% python3 -q
>>> import numpy as np
>>> np.set_printoptions(suppress=True, linewidth=120)
>>> M = np.arange(12).reshape(3, 4) + 4
>>> M
array([[ 4,  5,  6,  7],
       [ 8,  9, 10, 11],
       [12, 13, 14, 15]])
>>> Uu, s, Vh = np.linalg.svd(M)
>>> s.round(1) + 0
array([35. ,  1.3,  0. ])
>>> B = Uu[:, :2] @ np.diag(s[:2]) @ Vh[:2]
>>> np.linalg.matrix_rank(B)
np.int64(2)
>>> round(float(np.linalg.norm(M - B) / np.linalg.norm(M)), 1)
0.0
>>> np.allclose(M[:-1].T @ np.linalg.lstsq(M[:-1].T, M[-1])[0], M[-1])
True
>>> try:
...     np.linalg.inv(M)
... except np.linalg.LinAlgError as e:
...     print("failed:", e)
... 
failed: Last 2 dimensions of the array must be square
>>> t = np.radians(45)
>>> Rm = np.eye(4)
>>> Rm[2, 2] = Rm[3, 3] = np.cos(t)
>>> Rm[2, 3], Rm[3, 2] = -np.sin(t), np.sin(t)
>>> Rm.round(1)
array([[ 1. ,  0. ,  0. ,  0. ],
       [ 0. ,  1. ,  0. ,  0. ],
       [ 0. ,  0. ,  0.7, -0.7],
       [ 0. ,  0. ,  0.7,  0.7]])
>>> B = M @ Rm.T
>>> B.round(1)
array([[ 4. ,  5. , -0.7,  9.2],
       [ 8. ,  9. , -0.7, 14.8],
       [12. , 13. , -0.7, 20.5]])
>>> np.allclose(np.linalg.norm(M, axis=1), np.linalg.norm(B, axis=1))
True
>>> np.round(np.linalg.det(Rm), 1), round(float(np.trace(Rm)), 1)
(np.float64(1.0), 3.4)
>>> np.round(np.linalg.svd(M, compute_uv=False), 1) + 0, np.round(np.linalg.svd(B, compute_uv=False), 1) + 0
(array([35. ,  1.3,  0. ]), array([35. ,  1.3,  0. ]))
>>> np.allclose(M @ M.T, B @ B.T)
True
